In [1]: import numpy as np

In [2]: np.set_printoptions(suppress=True, linewidth=100)

In [3]: F = np.loadtxt("m.csv", delimiter=",")

In [4]: print(F)
[[ -2.4   0.9 -16.    1.   -0.4  -0.2   0.7   2.5  -2.    0.7  -0.3  -0.7  -0.4   0.4   0.6]
 [  1.4   0.4 -12.   -0.1   2.1   0.7   1.7  -1.4   0.7   0.    1.5  -1.3  -1.6  -0.1   1.1]
 [ -0.7   1.2   6.    2.2  -1.2  -0.6   0.8  -0.6   0.2  -0.8   0.6  -0.1   0.8   1.5   0.7]
 [  0.    0.1   4.   -0.1   1.5   0.5   0.    0.4   0.4  -0.3  -1.3  -0.5   1.5   1.7  -0.8]
 [ -0.5  -1.2  14.    0.1  -0.2   0.7   0.2  -0.1  -0.9   0.9   1.4   2.6  -0.8  -2.    0.3]
 [ -0.3  -0.5   2.   -0.3   0.6  -0.2  -2.5   0.7  -0.8   0.6   1.   -0.1  -0.4   0.   -2.2]
 [ -1.5   0.5  16.    0.9   0.3   1.4  -0.1   0.1   0.1   2.8  -0.9   0.7   0.3  -0.5  -0.4]
 [  0.3   0.4   6.   -0.1  -0.1   0.4  -0.7   0.3   1.7  -0.6  -1.7  -1.5  -0.3  -0.4  -1. ]
 [  0.1   0.5  -6.    0.8  -0.2   0.8  -1.5  -1.3  -1.6   1.6   1.4  -1.2  -0.4  -0.7   1.1]
 [  1.   -0.3   4.   -0.5   0.8  -0.5  -1.2   0.5  -0.9  -0.8   0.6   0.   -1.4   0.9  -0.7]
 [  0.2  -0.4 -10.   -0.3  -0.6  -1.6  -0.4  -1.2   0.3  -0.5  -0.4  -1.8  -0.9  -0.8  -0.7]
 [  1.   -1.2  18.   -1.8   0.6   0.6  -0.3  -1.4   0.7  -1.5  -1.    0.5   1.7  -0.4  -1. ]
 [  0.3  -0.9  26.   -0.4   0.   -0.8  -1.4  -0.6  -0.9  -0.2   0.9   0.6   0.5  -1.3  -2.2]]

In [5]: def softmax(z):
   ...:     e = np.exp(z - z.max(axis=-1, keepdims=True))
   ...:     return e / e.sum(axis=-1, keepdims=True)
   ...: 

In [6]: print(np.round(softmax(F[11] + -2), 2) + 0)
[0. 0. 1. 0. 0. 0. 0. 0. 0. 0. 0. 0. 0. 0. 0.]

In [7]: print(np.round(softmax(F).sum(axis=1), 2))
[1. 1. 1. 1. 1. 1. 1. 1. 1. 1. 1. 1. 1.]

In [8]: print(np.round(softmax(10 * F[11]), 2) + 0)
[0. 0. 1. 0. 0. 0. 0. 0. 0. 0. 0. 0. 0. 0. 0.]

In [9]: scores = F @ F.T / np.sqrt(15)

In [10]: print(softmax(scores).round(6).argmax(axis=1))
[ 0  0 12 12 12 12 12 12  0 12  0 12 12]

In [11]: mat = np.load("out13.npy")

In [12]: print(mat)
[[ 6.   0.8  0.8  0.5  0.  -0.5  0.2 -0.8  0.3 -0.5 -1.9  0.2  1.1]
 [-0.5  0.6  1.8  0.8  1.2 -1.7 -0.5  0.8  0.6  0.8  1.3  2.3 -0.2]
 [ 1.   0.7  1.  -2.3  0.2 -2.   2.1 -0.4  0.8  0.6  0.8  0.3 -0.8]
 [ 3.5  0.6  1.3  1.2 -0.6 -0.1  0.5 -0.7  0.1 -1.  -1.  -1.7  1.7]
 [ 4.   0.1  1.5  1.3 -0.7  0.5  0.9  0.   1.2  1.8 -2.   0.  -0.1]
 [ 0.  -0.5  0.  -1.   0.6  1.4 -0.3 -0.4 -0.9 -0.3 -1.3  1.3 -2.6]
 [ 7.5  0.3 -0.8 -0.9  0.5  1.   0.4  0.5  0.3 -0.7 -1.2 -0.9  0.3]
 [-0.5  0.3  1.5  0.5  1.3  0.9 -0.5  0.   0.3 -0.1  0.   0.3 -0.4]]

In [13]: u, g = mat[6], mat[1]

In [14]: print(round(float(u @ u), 2))
62.37

In [15]: p = (u @ g) / (u @ u) * u

In [16]: print(np.round(g - p, 2))
[ 0.79  0.65  1.66  0.65  1.29 -1.53 -0.43  0.89  0.65  0.68  1.09  2.15 -0.15]

In [17]: print(np.round(np.linalg.norm(u + g) ** 2 + np.linalg.norm(u - g) ** 2, 2))
160.2

In [18]: B = np.array([[2, 0],
    ...:     [-3, 1],
    ...:     [0, 3],
    ...:     [0, 3],
    ...:     [0, 3],
    ...:     [1, -2],
    ...:     [2, -3],
    ...:     [1, 1],
    ...:     [-2, -1],
    ...:     [1, 0],
    ...:     [1, -3],
    ...:     [3, -2],
    ...:     [3, -2]])

In [19]: print(np.round(B.T @ mat.T, 2) + 0)
[[ 9.6  2.5  0.   3.2  7.1 -1.8 12.1 -3. ]
 [ 7.1  9.  -7.5  7.2  7.7  3.4 -1.5  9.8]]

In [20]: B = mat / np.sqrt((mat ** 2).mean(axis=1, keepdims=True))

In [21]: print(np.linalg.matrix_rank(mat - mat.mean(axis=1, keepdims=True)))
8

In [22]: x0 = np.array([-3, 4, 4, -5, 2, 2, 1, 1, -3, -4, 5, -4, 0])

In [23]: h1 = np.maximum(mat @ x0, 0)

In [24]: print(np.round(np.tanh(mat @ x0), 2))
[-1.   -0.86  1.   -1.   -1.   -0.91 -1.    1.  ]

In [25]: print(mat * (h1 > 1e-9)[:, None])
[[ 0.   0.   0.   0.   0.  -0.   0.  -0.   0.  -0.  -0.   0.   0. ]
 [-0.   0.   0.   0.   0.  -0.  -0.   0.   0.   0.   0.   0.  -0. ]
 [ 1.   0.7  1.  -2.3  0.2 -2.   2.1 -0.4  0.8  0.6  0.8  0.3 -0.8]
 [ 0.   0.   0.   0.  -0.  -0.   0.  -0.   0.  -0.  -0.  -0.   0. ]
 [ 0.   0.   0.   0.  -0.   0.   0.   0.   0.   0.  -0.   0.  -0. ]
 [ 0.  -0.   0.  -0.   0.   0.  -0.  -0.  -0.  -0.  -0.   0.  -0. ]
 [ 0.   0.  -0.  -0.   0.   0.   0.   0.   0.  -0.  -0.  -0.   0. ]
 [-0.5  0.3  1.5  0.5  1.3  0.9 -0.5  0.   0.3 -0.1  0.   0.3 -0.4]]

In [26]: print(np.flatnonzero(h1 > 1e-9))
[2 7]

In [27]: print(h1.round(2))
[ 0.   0.  11.4  0.   0.   0.   0.   8.4]

In [28]: print(np.round(np.maximum(mat @ x0, 0) - np.maximum(-mat @ x0, 0), 2))
[-24.9  -1.3  11.4  -5.  -32.4  -1.5 -16.6   8.4]

In [29]: x0 = np.array([1, 4, -8, 2, -4, 2, -3, 9, -4, 7, -4, -9, 1])

In [30]: print(np.round((mat * x0).sum(axis=1), 2))
[ -2.8 -33.3 -29.2   5.9  11.8 -13.9  23.7 -17.2]

In [31]: print(np.round(mat @ x0, 2))
[ -2.8 -33.3 -29.2   5.9  11.8 -13.9  23.7 -17.2]

In [32]: print(mat @ np.eye(13)[4])
[ 0.   1.2  0.2 -0.6 -0.7  0.6  0.5  1.3]

In [33]: E = np.load("a.npy")

In [34]: print(E)
[[ 3  0  2  0  3  4  1]
 [ 7  2  4 10 13  1  8]
 [ 7  0  2  1  3  4  2]
 [ 9  2  3  3 10  5  3]
 [ 9  0  3  9  6  0  8]
 [ 6  2  1  3  7  1  2]
 [ 8  0  5  8  9  4  8]
 [ 9  2  3  3 10  5  3]
 [ 0  0  0  0  0  0  0]
 [11  2  4 11 13  1  9]
 [ 3  8  9  5  9  5  5]
 [ 4 22 24 18  8 15  7]
 [ 6 24 25 20 15 16  8]
 [ 5  0  3  8  6  0  7]
 [ 3  9  9  6  1  9  0]
 [ 7  9 11 19 18  3 11]
 [ 4 15 17  9  3 13  4]
 [ 0  0  0  0  0  0  0]
 [ 6 13 18 20 13  6 14]
 [ 1  6  8  3  2  4  4]
 [ 5  7 10 17 11  2 10]
 [ 3  7  9  9  8  6  4]
 [ 7  0  2  1  3  4  2]
 [ 3  9  9  6  1  9  0]
 [ 0  0  0  0  0  0  0]
 [ 4  7  7 10  5  2  4]
 [ 2  2  1  2  7  1  1]
 [ 1  6  8  3  2  4  4]
 [ 9  7 10 18 11  2 11]
 [ 9  0  3  9  6  0  8]
 [ 3 16 16 15  6 11  3]]

In [35]: C2 = np.cov(E, rowvar=False)

In [36]: print(np.argwhere(np.triu(np.abs(np.corrcoef(E.T)) > 0.8, 1)))
[[1 2]
 [1 5]
 [2 5]
 [3 6]]

In [37]: print(np.round(np.polyfit(E[:, 6], E[:, 3], 1), 2))
[1.39 1.15]

In [38]: print(C2.shape)
(7, 7)

In [39]: print(np.round(np.linalg.eigvalsh(C2)[::-1], 2))
[139.11  44.71   8.21   4.32   2.07   0.65   0.02]

In [40]: print(np.argsort(-E.std(axis=0).round(6), kind="stable"))
[2 1 3 4 5 6 0]

In [41]: hat = E @ np.linalg.solve(E.T @ E, E.T)

In [42]: print(np.allclose(hat @ hat, hat))
True

In [43]: print(round(float(np.trace(hat)), 2))
7.0

In [44]: cen = (E - E.mean(axis=0)) / E.std(axis=0)

In [45]: print(np.argwhere(np.abs(cen) > 2))
[[11  1]
 [11  2]
 [11  5]
 [12  1]
 [12  2]
 [12  5]
 [15  4]
 [18  6]]

In [46]: b = np.linalg.lstsq(np.delete(cen, 5, axis=1), cen[:, 5])[0]

In [47]: print(b.round(2))
[ 0.28 -1.37  2.63 -0.08  0.22 -1.05]

In [48]: arr = np.loadtxt("arr.csv", delimiter=",")

In [49]: print(arr.round(2))
[[0.29 0.   0.14 0.   0.14 0.   0.   0.   0.14 0.   0.14 0.14]
 [0.14 0.14 0.14 0.14 0.   0.   0.14 0.14 0.   0.   0.14 0.  ]
 [0.17 0.   0.17 0.   0.   0.   0.17 0.17 0.17 0.   0.   0.17]
 [0.   0.   0.   0.29 0.   0.14 0.   0.14 0.14 0.14 0.14 0.  ]
 [0.17 0.17 0.   0.   0.17 0.17 0.   0.17 0.   0.17 0.   0.  ]
 [0.   0.   0.25 0.   0.   0.5  0.   0.   0.   0.25 0.   0.  ]
 [0.   0.   0.25 0.   0.   0.   0.5  0.   0.   0.25 0.   0.  ]
 [0.   0.   0.   0.   0.25 0.25 0.25 0.25 0.   0.   0.   0.  ]
 [0.   0.   0.   0.   0.   0.   0.25 0.25 0.25 0.   0.25 0.  ]
 [0.2  0.   0.2  0.   0.2  0.   0.   0.   0.   0.2  0.   0.2 ]
 [0.   0.   0.   0.   0.   0.   0.   0.   0.33 0.33 0.33 0.  ]
 [0.   0.   0.25 0.25 0.   0.   0.25 0.   0.   0.   0.   0.25]]

In [50]: # rows sum to 1

In [51]: O, evecs = np.linalg.qr(arr[:, :10])[0], np.linalg.qr(arr[:, 10:])[0]

In [52]: s = np.linalg.svd(O.T @ evecs, compute_uv=False)

In [53]: print(np.round(np.degrees(np.arccos(s.clip(0, 1))), 2))
[ 3.11 27.63]

In [54]: B = F / np.sqrt((F ** 2).mean(axis=1, keepdims=True))

In [55]: print(np.linalg.matrix_rank(B) == np.linalg.matrix_rank(F))
True

In [56]: print(B[7].round(2))
[ 0.17  0.23  3.4  -0.06 -0.06  0.23 -0.4   0.17  0.96 -0.34 -0.96 -0.85 -0.17 -0.23 -0.57]

In [57]: blk = np.stack([arr, 5 * arr, arr[::-1]])

In [58]: print((blk @ arr.T).shape)
(3, 12, 12)

In [59]: print(np.round(np.linalg.det(blk), 2) + 0)
[ 0.   15.45  0.  ]

In [60]: O, Rm = np.linalg.qr(arr)

In [61]: print(round(abs(Rm[0, 0]), 2), round(float(np.linalg.norm(arr[:, 0])), 2))
0.44 0.44

In [62]: print(np.trace(O @ O.T))
12.0

In [63]: print(np.round(O @ Rm, 2) + 0)
[[0.29 0.   0.14 0.   0.14 0.   0.   0.   0.14 0.   0.14 0.14]
 [0.14 0.14 0.14 0.14 0.   0.   0.14 0.14 0.   0.   0.14 0.  ]
 [0.17 0.   0.17 0.   0.   0.   0.17 0.17 0.17 0.   0.   0.17]
 [0.   0.   0.   0.29 0.   0.14 0.   0.14 0.14 0.14 0.14 0.  ]
 [0.17 0.17 0.   0.   0.17 0.17 0.   0.17 0.   0.17 0.   0.  ]
 [0.   0.   0.25 0.   0.   0.5  0.   0.   0.   0.25 0.   0.  ]
 [0.   0.   0.25 0.   0.   0.   0.5  0.   0.   0.25 0.   0.  ]
 [0.   0.   0.   0.   0.25 0.25 0.25 0.25 0.   0.   0.   0.  ]
 [0.   0.   0.   0.   0.   0.   0.25 0.25 0.25 0.   0.25 0.  ]
 [0.2  0.   0.2  0.   0.2  0.   0.   0.   0.   0.2  0.   0.2 ]
 [0.   0.   0.   0.   0.   0.   0.   0.   0.33 0.33 0.33 0.  ]
 [0.   0.   0.25 0.25 0.   0.   0.25 0.   0.   0.   0.   0.25]]

In [64]: C2 = arr.T @ arr

In [65]: print(np.round(np.linalg.eigvalsh(C2)[::-1], 2) + 0)
[1.13 0.42 0.4  0.3  0.26 0.17 0.09 0.06 0.03 0.01 0.01 0.  ]

In [66]: print(np.round(np.linalg.svd(arr, compute_uv=False) ** 2, 2) + 0)
[1.13 0.42 0.4  0.3  0.26 0.17 0.09 0.06 0.03 0.01 0.01 0.  ]

In [67]: X = np.load("x.npy")

In [68]: print(X)
[[ 8  7 -5 -2 -9]
 [ 5  0 -1  5 -6]
 [ 3  4 -5 -5 -4]
 [ 0  0  0  0  0]
 [-2 -5  0 -3  0]
 [-1  6 -5 -2 -6]
 [-1  3 -6  0 -7]
 [-2 -5  0 -3  0]
 [ 0  0  0  0  0]
 [ 3  4 -5 -5 -4]
 [ 1  5  0  6 -7]
 [ 3  4 -5 -5 -4]
 [-2 -8 -1 -1 -1]
 [ 3  1 -6 -3 -5]
 [ 5  3  0  3 -5]
 [ 1  5  0  6 -7]
 [-4  2  0  3 -2]
 [ 5  3  0  3 -5]
 [ 0  0  0  0  0]
 [-4  2  0  3 -2]
 [ 0 -3 -1  2 -1]
 [ 3  1 -6 -3 -5]
 [ 1  5  0  6 -7]
 [-4  2  0  3 -2]
 [-2 -8 -1 -1 -1]
 [ 0  0  0  0  0]
 [ 0 -3 -1  2 -1]
 [-2 -5  0 -3  0]
 [ 3  4 -5 -5 -4]
 [ 5  3  0  3 -5]
 [ 3  1 -6 -3 -5]]

In [69]: # rows 4 and 7 are equal

In [70]: theta = np.radians(90)

In [71]: Rm = np.eye(15)

In [72]: Rm[9, 9] = Rm[4, 4] = np.cos(theta)

In [73]: Rm[9, 4], Rm[4, 9] = -np.sin(theta), np.sin(theta)

In [74]: B = F @ Rm.T

In [75]: print(round(np.linalg.det(Rm), 2), np.trace(Rm))
1.0 13.0

In [76]: print(np.round(np.linalg.svd(F, compute_uv=False), 2), np.round(np.linalg.svd(B, compute_uv=False), 2))
[46.03  6.56  5.79  5.22  4.07  3.91  3.56  2.73  1.97  1.71  1.2   0.78  0.44] [46.03  6.56  5.79  5.22  4.07  3.91  3.56  2.73  1.97  1.71  1.2   0.78  0.44]

In [77]: O, evecs = np.linalg.qr(X[:, :1])[0], np.linalg.qr(X[:, 1:])[0]

In [78]: s = np.linalg.svd(O.T @ evecs, compute_uv=False)

In [79]: print(s.round(2))
[0.68]

In [80]: print((s > 0.9).sum())
0

In [81]: B = np.c_[E[:, :2] @ np.array([[-1, 3], [-3, 3]]), np.array([-2, -1, -1, -2, 2, 0, 2, 2, -1, 2, -1, -1, -2, 0, 1, 1, 1, -2, 1, 1, 1, 0, 2, 2, 0, 2, -1, -2, 2, 1, -1])]

In [82]: print(B)
[[ -3   9  -2]
 [-13  27  -1]
 [ -7  21  -1]
 [-15  33  -2]
 [ -9  27   2]
 [-12  24   0]
 [ -8  24   2]
 [-15  33   2]
 [  0   0  -1]
 [-17  39   2]
 [-27  33  -1]
 [-70  78  -1]
 [-78  90  -2]
 [ -5  15   0]
 [-30  36   1]
 [-34  48   1]
 [-49  57   1]
 [  0   0  -2]
 [-45  57   1]
 [-19  21   1]
 [-26  36   1]
 [-24  30   0]
 [ -7  21   2]
 [-30  36   2]
 [  0   0   0]
 [-25  33   2]
 [ -8  12  -1]
 [-19  21  -2]
 [-30  48   2]
 [ -9  27   1]
 [-51  57  -1]]

In [83]: print(np.round(np.linalg.norm(B - E @ np.linalg.lstsq(E, B)[0], axis=0), 2) + 0)
[0.   0.   6.39]
